$ python -q
>>> import numpy as np
>>> from numpy import linalg as LA
>>> np.set_printoptions(precision=2, suppress=True, linewidth=160, sign=" ")
>>> W0 = np.array([[12, 9, -7, 7, 1, 11],
...     [9, 15, -9, 2, -2, 8],
...     [-7, -9, 17, 4, 1, -12],
...     [7, 2, 4, 11, 0, 3],
...     [1, -2, 1, 0, 3, 1],
...     [11, 8, -12, 3, 1, 13]])
>>> # rows and columns are dependent
>>> ev, evecs = LA.eigvalsh(W0)
Traceback (most recent call last):
  File "<python-input-5>", line 1, in <module>
    ev, evecs = LA.eigvalsh(W0)
    ^^^^^^^^^
ValueError: too many values to unpack (expected 2)
>>> ev, evecs = LA.eigh(W0)
>>> np.round(LA.svd(W0, compute_uv=False), 2) + 0
array([ 42.84,  17.32,   7.99,   2.85,   0.  ,   0.  ])
>>> LA.eigvalsh(W0 + 2 * np.eye(6))
array([  2.  ,   2.  ,   4.85,   9.99,  19.32,  44.84])
>>> np.abs(evecs[:, -1])
array([ 0.47,  0.48,  0.52,  0.12,  0.01,  0.52])
>>> np.abs(evecs[:, -1]).round(6).argmax()
np.int64(5)
>>> round(float(ev.sum()), 2), np.trace(W0)
(71.0, np.int64(71))
>>> np.round(evecs @ np.diag(ev) @ evecs.T, 2) + 0
array([[ 12.,   9.,  -7.,   7.,   1.,  11.],
       [  9.,  15.,  -9.,   2.,  -2.,   8.],
       [ -7.,  -9.,  17.,   4.,   1., -12.],
       [  7.,   2.,   4.,  11.,   0.,   3.],
       [  1.,  -2.,   1.,   0.,   3.,   1.],
       [ 11.,   8., -12.,   3.,   1.,  13.]])
>>> print(np.unique(ev.round(6) + 0, return_counts=True)[1])
[ 2  1  1  1  1]
>>> ev.round(2) + 0
array([  0.  ,   0.  ,   2.85,   7.99,  17.32,  42.84])
>>> rank = LA.matrix_rank(W0)
>>> rank
np.int64(4)
>>> N = LA.svd(W0)[2][rank:].T
>>> N.shape
(6, 2)
>>> np.allclose(W0 @ N, 0)
True
>>> np.round(W0 @ N, 2) + 0
array([[ 0.,  0.],
       [ 0.,  0.],
       [ 0.,  0.],
       [ 0.,  0.],
       [ 0.,  0.],
       [ 0.,  0.]])
>>> left, sv, VT = LA.svd(W0)
>>> sv.round(2) + 0
array([ 42.84,  17.32,   7.99,   2.85,   0.  ,   0.  ])
>>> B = left[:, :4] @ np.diag(sv[:4]) @ VT[:4]
>>> print(B.round(2) + 0)
[[ 12.   9.  -7.   7.   1.  11.]
 [  9.  15.  -9.   2.  -2.   8.]
 [ -7.  -9.  17.   4.   1. -12.]
 [  7.   2.   4.  11.   0.   3.]
 [  1.  -2.   1.   0.   3.   1.]
 [ 11.   8. -12.   3.   1.  13.]]
>>> LA.matrix_rank(W0, rtol=0.05)
np.int64(4)
>>> round(float(LA.norm(W0 - B, 2)), 2), round(sv[4], 2)
(0.0, np.float64(0.0))
>>> LA.cond(W0) > 100
np.True_
>>> print(LA.matrix_rank(W0, rtol=0.1))
3
>>> u = np.array([4, -5, -1])
>>> np.correlate(W0[4], W0[3], "full")
array([  3,  -6,  14, -18,  14,  10,  21,  30,  10,  23,   7])
>>> np.array([np.convolve(row, u, "same") for row in W0])
array([[ -24,  -85,   54,  -24,   32,  -56],
       [  15, -120,   38,   -9,   40,  -38],
       [  -1,  120,  -60,  -33,  -57,   59],
       [ -27,   -1,   22,  -59,    1,  -15],
       [ -13,   13,   -3,   11,  -11,   -8],
       [ -23,  -99,   64,    1,   44,  -66]])
>>> J = np.load("a.npy")
>>> J
array([[  7, -16,   8],
       [  9, -12,   6],
       [  6,  18,  -9],
       [  3,   8,  -4]])
>>> left, sv, VT = LA.svd(J)
>>> evecs = VT[:(sv > 1e-8).sum()]
>>> rng = np.random.default_rng(64)
>>> x = J[0] + 2 * J[3] + rng.integers(2) * np.eye(3)[0]
>>> x
array([ 14.,   0.,   0.])
>>> np.allclose(evecs.T @ evecs @ x, x)
True
>>> round(LA.norm(x - evecs.T @ evecs @ x), 2)
np.float64(0.0)
>>> np.diag(evecs.T @ evecs)
array([ 1. ,  0.8,  0.2])
>>> np.round(evecs.T @ evecs, 2) + 0
array([[ 1. ,  0. ,  0. ],
       [ 0. ,  0.8, -0.4],
       [ 0. , -0.4,  0.2]])
>>> def softmax(z):
...     e = np.exp(z - z.max(axis=-1, keepdims=True))
...     return e / e.sum(axis=-1, keepdims=True)
... 
>>> np.round(softmax(J[1]), 2) + 0
array([ 0.95,  0.  ,  0.05])
>>> np.round(softmax(10 * J[1]), 2) + 0
array([ 1.,  0.,  0.])
>>> softmax(J).sum(axis=1)
array([ 1.,  1.,  1.,  1.])
>>> np.round(softmax(J[1] + 2), 2) + 0
array([ 0.95,  0.  ,  0.05])
>>> S = J @ J.T / np.sqrt(3)
>>> np.round(softmax(S), 2) + 0
array([[ 1.,  0.,  0.,  0.],
       [ 1.,  0.,  0.,  0.],
       [ 0.,  0.,  1.,  0.],
       [ 0.,  0.,  1.,  0.]])
>>> left, sv, VT = LA.svd(J, full_matrices=False)
>>> round(float(np.sqrt((sv ** 2).sum())), 2), np.round(LA.norm(J), 2)
(34.06, np.float64(34.06))
>>> (sv > 1e-8).sum()
np.int64(2)
>>> np.round(left.T @ left, 2) + 0
array([[ 1.,  0.,  0.],
       [ 0.,  1.,  0.],
       [ 0.,  0.,  1.]])
>>> np.cumsum(sv ** 2) / np.sum(sv ** 2)
array([ 0.86,  1.  ,  1.  ])
>>> np.abs(VT[0])
array([ 0.12,  0.89,  0.44])
>>> np.round(left.T @ J @ VT.T, 2) + 0
array([[ 31.57,   0.  ,   0.  ],
       [  0.  ,  12.78,   0.  ],
       [  0.  ,   0.  ,   0.  ]])
>>> sv.round(2) + 0
array([ 31.57,  12.78,   0.  ])
>>> np.abs(left[:, 0]).round(6).argmax()
np.int64(2)
>>> np.round(VT @ VT.T, 2) + 0
array([[ 1.,  0.,  0.],
       [ 0.,  1.,  0.],
       [ 0.,  0.,  1.]])
>>> np.allclose(left * sv @ VT, J)
True
>>> print(left.shape, sv.shape, VT.shape)
(4, 3) (3,) (3, 3)
>>> W0.reshape(2, -1)
array([[ 12,   9,  -7,   7,   1,  11,   9,  15,  -9,   2,  -2,   8,  -7,  -9,  17,   4,   1, -12],
       [  7,   2,   4,  11,   0,   3,   1,  -2,   1,   0,   3,   1,  11,   8, -12,   3,   1,  13]])
>>> W0.reshape(-1, 2)
array([[ 12,   9],
       [ -7,   7],
       [  1,  11],
       [  9,  15],
       [ -9,   2],
       [ -2,   8],
       [ -7,  -9],
       [ 17,   4],
       [  1, -12],
       [  7,   2],
       [  4,  11],
       [  0,   3],
       [  1,  -2],
       [  1,   0],
       [  3,   1],
       [ 11,   8],
       [-12,   3],
       [  1,  13]])
>>> W0.ravel(order="F")
array([ 12,   9,  -7,   7,   1,  11,   9,  15,  -9,   2,  -2,   8,  -7,  -9,  17,   4,   1, -12,   7,   2,   4,  11,   0,   3,   1,  -2,   1,   0,   3,   1,
        11,   8, -12,   3,   1,  13])
>>> t3 = W0.reshape(6, 2, -1)
>>> t3[:, 0]
array([[ 12,   9,  -7],
       [  9,  15,  -9],
       [ -7,  -9,  17],
       [  7,   2,   4],
       [  1,  -2,   1],
       [ 11,   8, -12]])
>>> t3.transpose(1, 0, 2)
array([[[ 12,   9,  -7],
        [  9,  15,  -9],
        [ -7,  -9,  17],
        [  7,   2,   4],
        [  1,  -2,   1],
        [ 11,   8, -12]],

       [[  7,   1,  11],
        [  2,  -2,   8],
        [  4,   1, -12],
        [ 11,   0,   3],
        [  0,   3,   1],
        [  3,   1,  13]]])
>>> np.einsum("ihd,ihd->ih", t3, t3)
array([[ 274,  171],
       [ 387,   72],
       [ 419,  161],
       [  69,  130],
       [   6,   10],
       [ 329,  179]])
>>> np.swapaxes(t3, 1, 2)[1]
array([[ 9,  2],
       [15, -2],
       [-9,  8]])
